% python3 -q
>>> import numpy as np
>>> np.set_printoptions(precision=3, suppress=True, linewidth=100, sign=" ")
>>> mat = np.loadtxt("m.csv", delimiter=",")
>>> mat
array([[-1.055,  0.383,  1.261,  0.617, -1.15 , -1.877, -0.962],
       [ 0.44 , -0.402,  0.776, -2.575, -0.182, -0.918,  0.734],
       [ 0.176, -0.202, -1.375, -0.18 , -2.608,  0.301,  0.337],
       [-2.022,  0.353,  1.052, -0.502, -0.412,  1.712,  0.569],
       [ 0.088, -2.695,  0.696,  0.202, -0.223,  0.546, -0.926],
       [ 1.671,  1.088,  1.303, -0.204, -0.673,  1.139, -1.24 ],
       [ 0.879, -0.284,  1.276,  1.274, -0.415, -0.134,  2.169]])
>>> x = np.array([0, 2, 2, 0, 3, 3, 3])
>>> y = mat @ x
>>> c, lr = np.zeros(7), 1 / np.linalg.norm(mat, 2) ** 2
>>> for i in range(30):
...     c -= lr * mat.T @ (mat @ c - y)
...     if i % 5 == 0: print(i, round(np.linalg.norm(mat @ c - y), 3))
... 
0 0.0
5 0.0
10 0.0
15 0.0
20 0.0
25 0.0
>>> c.round(3) + 0
array([ 0.,  2.,  2.,  0.,  3.,  3.,  3.])
>>> F = np.load("layer5.npy")
>>> F
array([[ 3,  1,  4, -5, -2,  1, -2,  3,  4,  0,  4, -4, -2],
       [-2,  3,  1,  4, -5, -2,  1, -2,  3,  4,  0,  4, -4],
       [-4, -2,  3,  1,  4, -5, -2,  1, -2,  3,  4,  0,  4],
       [ 4, -4, -2,  3,  1,  4, -5, -2,  1, -2,  3,  4,  0],
       [ 0,  4, -4, -2,  3,  1,  4, -5, -2,  1, -2,  3,  4],
       [ 4,  0,  4, -4, -2,  3,  1,  4, -5, -2,  1, -2,  3],
       [ 3,  4,  0,  4, -4, -2,  3,  1,  4, -5, -2,  1, -2],
       [-2,  3,  4,  0,  4, -4, -2,  3,  1,  4, -5, -2,  1],
       [ 1, -2,  3,  4,  0,  4, -4, -2,  3,  1,  4, -5, -2],
       [-2,  1, -2,  3,  4,  0,  4, -4, -2,  3,  1,  4, -5],
       [-5, -2,  1, -2,  3,  4,  0,  4, -4, -2,  3,  1,  4],
       [ 4, -5, -2,  1, -2,  3,  4,  0,  4, -4, -2,  3,  1],
       [ 1,  4, -5, -2,  1, -2,  3,  4,  0,  4, -4, -2,  3]])
>>> x = np.array([1, 3, 0, -3, 3, 2, 0, 0, 2, 2, -3, 2, 0])
>>> a = np.maximum(F @ x, 0)
>>> np.maximum(F @ (3 * x), 0)
array([  15,    0,    0,    0,  117,    0,    0,   96,    0,   33,    0,    0,  102])
>>> a
array([  5,   0,   0,   0,  39,   0,   0,  32,   0,  11,   0,   0,  34])
>>> np.maximum(F @ x, 0) - np.maximum(-F @ x, 0)
array([  5,  -2, -21,  -9,  39,  -5,  -7,  32, -23,  11,  -7,  -2,  34])
>>> np.flatnonzero(a > 1e-9)
array([  0,   4,   7,   9,  12])
>>> r0 = np.array([-2, 2])
>>> np.polyval(r0, F[1])
array([ 6, -4,  0, -6, 12,  6,  0,  6, -4, -6,  2, -6, 10])
>>> feats = np.loadtxt("mat.csv", delimiter=",")
>>> feats
array([[  2.,   1.,   2.,   2.,   1.,   0.,   1.,   1.,   1.,   2.,   0.],
       [  1.,   1.,   1.,   3.,   2.,   3.,   0.,   3.,   1.,   2.,  12.],
       [  1.,   2.,   1.,   1.,   0.,   2.,   0.,   2.,   3.,   1.,   8.],
       [  3.,   3.,   0.,   2.,   1.,   2.,   3.,   3.,   1.,   2.,   8.]])
>>> B = np.array([[2, -5],
...     [5, -3],
...     [-5, 3],
...     [-3, -5],
...     [-1, 5],
...     [-2, 1],
...     [-2, 1],
...     [-3, 5],
...     [3, 3],
...     [-4, 0],
...     [-5, -1]])
>>> np.einsum("ij,ij->i", feats, feats)
array([  21.,  183.,   89.,  114.])
>>> np.vstack([feats, B.T]).shape
(6, 11)
>>> np.einsum("ik,kj->ij", feats, B)
array([[-18.,  -3.],
       [-89.,  -1.],
       [-41.,   0.],
       [-50., -14.]])
>>> np.einsum("ik,kj->ji", feats, B)
array([[-18., -89., -41., -50.],
       [ -3.,  -1.,   0., -14.]])
>>> r0, r1 = feats[0], feats[3]
>>> r0 @ r1
np.float64(25.0)
>>> p = (r0 @ r1) / (r0 @ r0) * r0
>>> np.outer(r0, r1)
array([[  6.,   6.,   0.,   4.,   2.,   4.,   6.,   6.,   2.,   4.,  16.],
       [  3.,   3.,   0.,   2.,   1.,   2.,   3.,   3.,   1.,   2.,   8.],
       [  6.,   6.,   0.,   4.,   2.,   4.,   6.,   6.,   2.,   4.,  16.],
       [  6.,   6.,   0.,   4.,   2.,   4.,   6.,   6.,   2.,   4.,  16.],
       [  3.,   3.,   0.,   2.,   1.,   2.,   3.,   3.,   1.,   2.,   8.],
       [  0.,   0.,   0.,   0.,   0.,   0.,   0.,   0.,   0.,   0.,   0.],
       [  3.,   3.,   0.,   2.,   1.,   2.,   3.,   3.,   1.,   2.,   8.],
       [  3.,   3.,   0.,   2.,   1.,   2.,   3.,   3.,   1.,   2.,   8.],
       [  3.,   3.,   0.,   2.,   1.,   2.,   3.,   3.,   1.,   2.,   8.],
       [  6.,   6.,   0.,   4.,   2.,   4.,   6.,   6.,   2.,   4.,  16.],
       [  0.,   0.,   0.,   0.,   0.,   0.,   0.,   0.,   0.,   0.,   0.]])
>>> round(float((r1 - p) @ r0), 3)
-0.0
>>> left, sigma, Vh = np.linalg.svd(feats, full_matrices=False)
>>> np.round(left.T @ feats @ Vh.T, 3) + 0
array([[ 19.188,   0.   ,   0.   ,   0.   ],
       [  0.   ,   4.839,   0.   ,   0.   ],
       [  0.   ,   0.   ,   2.907,   0.   ],
       [  0.   ,   0.   ,   0.   ,   2.637]])
>>> np.cumsum(sigma ** 2) / np.sum(sigma ** 2)
array([ 0.905,  0.962,  0.983,  1.   ])
>>> np.round(Vh @ Vh.T, 3) + 0
array([[ 1.,  0.,  0.,  0.],
       [ 0.,  1.,  0.,  0.],
       [ 0.,  0.,  1.,  0.],
       [ 0.,  0.,  0.,  1.]])
>>> round(float(np.linalg.norm(feats[1] - feats[2])), 3)
5.657
>>> np.round(np.linalg.norm(feats, "nuc"), 3)
np.float64(29.57)
>>> round(float(np.linalg.norm(feats) ** 2 / np.linalg.norm(feats, 2) ** 2), 3)
1.105
>>> round(float(np.linalg.norm(feats[1], 1)), 3), round(float(np.linalg.norm(feats[1], np.inf)), 3)
(29.0, 12.0)
>>> np.round(np.linalg.norm(feats, 1), 3), round(np.linalg.norm(feats, np.inf), 3)
(np.float64(28.0), np.float64(29.0))
>>> np.linalg.norm(feats, axis=0)
array([  3.873,   3.873,   2.449,   4.243,   2.449,   4.123,   3.162,   4.796,   3.464,   3.606,
        16.492])
>>> m1 = np.load("run14.npy")
>>> m1
array([[ 0.3, -1. ,  1.7,  1.5, -1.3, -1. , -0.3,  0.8,  0. ],
       [ 0.6,  0.4,  0.2, -0.9, -0.3,  0.9, -0.1,  0.4, -0.2],
       [ 0. , -0.5,  1. ,  1. ,  1.7, -2.1,  1. , -0.7, -0.4],
       [-0.5, -0.9,  0. ,  1.4,  1.3, -1.2, -1.3,  0.3,  0.2],
       [ 0.9,  0.6,  1.6, -1.1,  0.3, -1. ,  0.7,  1.2,  0.4],
       [ 0.7,  0.5, -1.6,  1. ,  0.1, -1.3,  0.9,  1. ,  1. ],
       [-0.9, -0.1, -0.3,  0.8, -0.2,  0.3,  2.8, -0.6, -0.4],
       [-0.2, -1.1, -0.1, -0.3, -0.1, -0.7, -2.1, -0.6, -1.6],
       [-2.4, -0.1,  0.4, -0.8,  1.4, -0.4,  1.3, -0.1, -1.6],
       [ 0.1, -1. , -0.4, -0.7, -1.7, -0.6, -0.5,  0.1,  0.1],
       [ 0.3,  0.4,  1.9, -0.2, -0.2, -0.7, -1.6, -0.6, -2.1],
       [ 0.7,  1.1, -1.2, -0.4, -1.3, -0.5,  0.6, -1.3,  0.3],
       [ 0.3, -0.8,  0. , -0.6,  0.8,  1. ,  1.6,  0.9,  0.7],
       [ 1. , -1.6, -0.6,  0.3,  0.1,  0.4, -0.9, -0.8, -0.2],
       [-0.7, -1.5, -0.9,  0.6, -0.5,  0.5,  0.7, -0.2,  0.2],
       [ 0.6,  0.7,  1.8,  0.5, -0.1,  0.3,  0.1,  0. ,  1.1],
       [-1.1,  0. ,  1. ,  0.1, -1.5, -0.3,  1.2,  1.2,  1.3],
       [ 0. , -1. , -0.1,  1.7, -0.2,  0.2, -0.8, -1.1,  0.7],
       [ 0.9,  1. ,  1.3, -1.9, -0.6, -0.1,  0.8, -0.8, -0.8],
       [-0.7, -1.6,  0.2, -0.3,  1.2,  0.7,  0.5, -0.3, -0.2],
       [ 1.2,  0.5, -0.3,  0.1,  0.1,  0. ,  1.5, -0.7,  0. ],
       [-8.4, -0.3,  1.5,  2.7, -4.2, -1.2, -1.5,  4.5, -6.9]])
>>> Ac = (m1 - m1.mean(axis=0)) / m1.std(axis=0)
>>> np.argwhere(np.abs(Ac) > 2)
array([[  2,   5],
       [  6,   6],
       [ 18,   3],
       [ 21,   0],
       [ 21,   3],
       [ 21,   4],
       [ 21,   7],
       [ 21,   8]])
>>> c = np.linalg.lstsq(np.delete(Ac, 1, axis=1), Ac[:, 1])[0]
>>> round(float(1 - np.var(Ac[:, 1] - np.delete(Ac, 1, axis=1) @ c)), 3)
0.457
>>> c
array([ 0.604,  0.185, -0.254, -0.394, -0.297,  0.507,  0.069, -0.381])
>>> Ac = m1 - m1.mean(axis=0)
>>> evecs = np.linalg.svd(Ac)[2][:1]
>>> B = Ac - Ac @ evecs.T @ evecs
>>> np.linalg.norm(B, axis=1).round(6).argmax()
np.int64(10)
>>> np.diag(evecs.T @ evecs)
array([ 0.434,  0.001,  0.013,  0.038,  0.088,  0.007,  0.027,  0.111,  0.28 ])
>>> round(float(np.linalg.norm(B) / np.linalg.norm(Ac)), 3)
0.669
>>> (Ac @ evecs.T).std(axis=0)
array([ 2.821])
>>> np.cov(Ac @ evecs.T, rowvar=False)
array( 8.339)
